$ ipython --no-banner

In [1]: import numpy as np

In [2]: import numpy.linalg as la

In [3]: np.set_printoptions(suppress=True, linewidth=100)

In [4]: A = np.load("dump.npy")

In [5]: A
Out[5]: 
array([[-1.45, -0.93,  2.67, -1.34,  1.28,  1.17, -2.47,  1.6 ,  1.19],
       [-1.49,  1.19,  1.98, -0.95, -0.27, -3.46, -2.  ,  0.69,  0.17],
       [-0.93,  2.51,  1.74, -1.41, -0.93, -2.3 , -0.4 , -2.55, -0.08],
       [ 0.9 ,  1.43, -0.37, -2.01, -2.09,  0.59,  0.62, -2.05,  2.94],
       [-2.95,  1.87,  0.47,  1.96,  0.92,  1.11, -2.56,  0.24, -0.2 ],
       [-2.01,  0.67,  0.91,  1.49, -1.94, -3.29,  1.53, -0.16,  0.76],
       [ 3.77,  0.55,  1.55, -1.38,  0.05,  0.83, -0.78, -2.21,  0.02],
       [ 2.99,  2.38,  0.75,  0.89, -2.1 , -1.87, -0.79, -0.65,  0.27],
       [ 0.76,  2.42,  2.12,  0.91,  2.02,  2.09, -0.84,  1.04,  1.73],
       [-2.57,  0.65,  0.81,  1.28, -1.21,  0.89, -0.63,  3.04,  1.94],
       [ 0.32,  1.2 , -0.34, -2.81, -1.  , -0.09,  1.52, -3.1 ,  1.58],
       [-1.3 ,  3.22,  2.18, -0.39, -1.05,  0.82,  0.12, -2.49,  0.17],
       [ 0.88,  0.  , -2.06, -0.57,  0.43, -2.36,  0.68, -2.27, -2.88],
       [ 2.1 , -0.6 , -2.37, -0.99, -2.59, -1.03,  2.18,  0.48, -0.97],
       [-0.58, -2.88,  0.41, -2.06,  1.18,  0.24, -1.98,  1.97, -1.65],
       [ 0.48, -1.99, -0.77, -0.96,  1.2 , -0.07, -0.67, -3.03, -2.86],
       [ 0.05,  1.57,  1.36,  1.33, -1.99,  2.93, -1.7 , -1.56,  1.02],
       [-1.11, -0.6 , -0.65,  0.79,  0.08, -1.63,  0.1 , -4.42, -0.33],
       [ 0.83, -0.91,  0.89, -1.54,  0.66, -3.51,  2.5 ,  0.95,  0.63],
       [ 3.58,  0.86,  0.65, -0.04, -2.65,  0.61,  1.85,  0.41, -0.29],
       [-1.19, -2.36,  1.4 , -1.42,  2.22,  1.79, -1.59, -1.64, -0.86],
       [ 0.94, -0.61,  0.45,  1.64,  2.31,  1.12,  2.15,  1.49,  2.72],
       [ 1.9 , -2.3 ,  1.76,  0.02, -1.9 , -1.42,  2.23, -1.51,  0.41],
       [-0.39,  3.62,  1.29, -1.7 ,  0.42, -1.02, -2.24, -0.69,  0.72],
       [ 0.98,  1.59,  0.  , -2.36, -1.03,  3.22,  0.04,  1.93, -0.89],
       [ 0.15,  0.19,  2.83,  1.67,  2.37,  0.85, -0.28,  1.39,  2.4 ],
       [-0.68,  0.35,  1.53,  1.42, -4.36, -0.77, -0.68, -0.19,  0.08],
       [-0.41, -1.73, -1.03,  2.35, -1.76,  0.02,  3.44, -0.48,  0.33],
       [-1.93,  1.34,  3.08,  0.04,  0.99,  0.54, -0.64, -1.88, -2.18],
       [ 1.49, -0.62, -0.44,  3.63, -1.91,  0.65, -2.08, -0.13,  0.78],
       [ 2.49, -0.77, -0.82,  3.25,  1.15, -1.04,  1.4 , -1.6 , -0.26],
       [ 0.92, -2.63,  2.8 ,  0.63, -1.11, -0.52,  0.11,  0.48, -2.69],
       [-0.73, -0.96,  2.2 ,  1.86,  1.64,  1.84,  1.04, -0.81,  2.72],
       [-0.83, -1.36, -2.15, -3.4 ,  0.67, -0.1 ,  0.19,  0.71,  2.29],
       [ 0.99,  1.74,  0.78, -3.73, -1.31,  1.32,  0.83, -0.03,  1.53],
       [-1.33, -0.17,  0.69,  0.8 , -1.41, -0.89,  0.93,  0.81, -4.22],
       [ 2.89,  1.06,  0.96,  2.99,  0.71, -0.07,  1.29,  1.85, -0.26]])

In [6]: hat = A @ la.solve(A.T @ A, A.T)

In [7]: np.allclose(hat @ hat, hat)
Out[7]: True

In [8]: out = np.array([[1, 1], [1, -1]])

In [9]: rng = np.random.default_rng(27)

In [10]: K = np.kron(out, np.kron(out, out))[rng.permutation(8)][:7]

In [11]: K
Out[11]: 
array([[ 1, -1,  1, -1,  1, -1,  1, -1],
       [ 1,  1,  1,  1,  1,  1,  1,  1],
       [ 1,  1, -1, -1,  1,  1, -1, -1],
       [ 1, -1, -1,  1, -1,  1,  1, -1],
       [ 1, -1, -1,  1,  1, -1, -1,  1],
       [ 1,  1,  1,  1, -1, -1, -1, -1],
       [ 1,  1, -1, -1, -1, -1,  1,  1]])

In [12]: cov = K.T @ K

In [13]: (K @ K.T).shape
Out[13]: (7, 7)

In [14]: la.matrix_rank(cov)
Out[14]: np.int64(7)
